$ python -q
>>> import numpy as np
>>> np.set_printoptions(suppress=True, linewidth=200)
>>> J = np.load("arr.npy")
>>> J
array([[3., 0.],
       [0., 3.]])
>>> # triangular, det is the product of the diagonal
>>> t = np.radians(30)
>>> R = np.eye(2)
>>> R[0, 0] = R[1, 1] = np.cos(t)
>>> R[0, 1], R[1, 0] = -np.sin(t), np.sin(t)
>>> R.round(2)
array([[ 0.87, -0.5 ],
       [ 0.5 ,  0.87]])
>>> out = J @ R.T
>>> np.round(np.abs(out - J).max(axis=0), 2)
array([1.5, 1.5])
>>> np.round(np.linalg.det(R), 2), np.round(np.trace(R), 2)
(np.float64(1.0), np.float64(1.73))
>>> m1 = np.load("test16.npy")
>>> m1
array([[-23.13, -22.51,  27.47],
       [-25.9 , -24.6 ,  27.09],
       [-25.13, -23.35,  28.18],
       [-23.95, -23.33,  27.4 ],
       [-23.11, -23.09,  27.51],
       [-23.14, -22.26,  28.09],
       [-26.72, -25.16,  26.33],
       [-24.13, -24.72,  27.75],
       [-22.39, -23.08,  26.87],
       [-25.24, -23.78,  26.83],
       [-25.11, -24.26,  26.24],
       [-24.85, -22.63,  26.55]])
>>> U, sig, VT = np.linalg.svd(m1)
>>> sig.round(2)
array([150.64,   4.23,   1.88])
>>> np.argmax(sig[:-1] / (sig[1:] + 1e-6)) + 1
np.int64(1)
>>> out = U[:, :1] @ np.diag(sig[:1]) @ VT[:1]
>>> round(np.linalg.norm(m1 - out, 2), 2), round(float(sig[1]), 2)
(np.float64(4.23), 4.23)
>>> np.linalg.matrix_rank(m1, rtol=0.05)
np.int64(1)
>>> np.linalg.matrix_rank(out)
np.int64(1)
>>> np.round(np.abs(m1 - out).max(), 2)
np.float64(1.86)
>>> Xs = (m1 - m1.mean(axis=0)) / m1.std(axis=0)
>>> np.argwhere(np.abs(Xs) > 2)
array([], shape=(0, 2), dtype=int64)
>>> Xs.std(axis=0)
array([1., 1., 1.])
>>> c = np.linalg.lstsq(np.delete(Xs, 1, axis=1), Xs[:, 1])[0]
>>> round(float(1 - np.var(Xs[:, 1] - np.delete(Xs, 1, axis=1) @ c)), 2)
0.52
>>> C2 = np.cov(m1, rowvar=False)
>>> np.round(np.median(m1, axis=0), 2)
array([-24.49, -23.34,  27.24])
>>> np.round(np.linalg.eigvalsh(C2)[::-1], 2)
array([2.37, 0.32, 0.31])
>>> round(np.corrcoef(m1[:, 0], m1[:, 1])[0, 1], 2)
np.float64(0.72)
>>> C2.shape
(3, 3)
>>> np.round(np.corrcoef(m1.T), 2)
array([[1.  , 0.72, 0.45],
       [0.72, 1.  , 0.4 ],
       [0.45, 0.4 , 1.  ]])
>>> np.round(m1.std(axis=0), 2)
array([1.25, 0.9 , 0.62])
>>> d = np.linalg.norm(m1[:, None] - m1[None], axis=-1)
>>> (d + 1e9 * np.eye(12)).round(6).argmin(axis=1)
array([ 4,  9,  3,  4,  0,  0,  1,  3,  4, 10,  9,  9])
>>> d.mean(axis=1).argmax()
np.int64(6)
>>> d.shape
(12, 12)
>>> np.flatnonzero(d[9] < d.mean() / 2)
array([ 9, 10])
>>> np.round(np.linalg.norm(m1, axis=1), 2)
array([42.38, 44.83, 44.39, 43.23, 42.71, 42.66, 45.17, 44.31, 41.9 , 43.85, 43.68, 42.83])
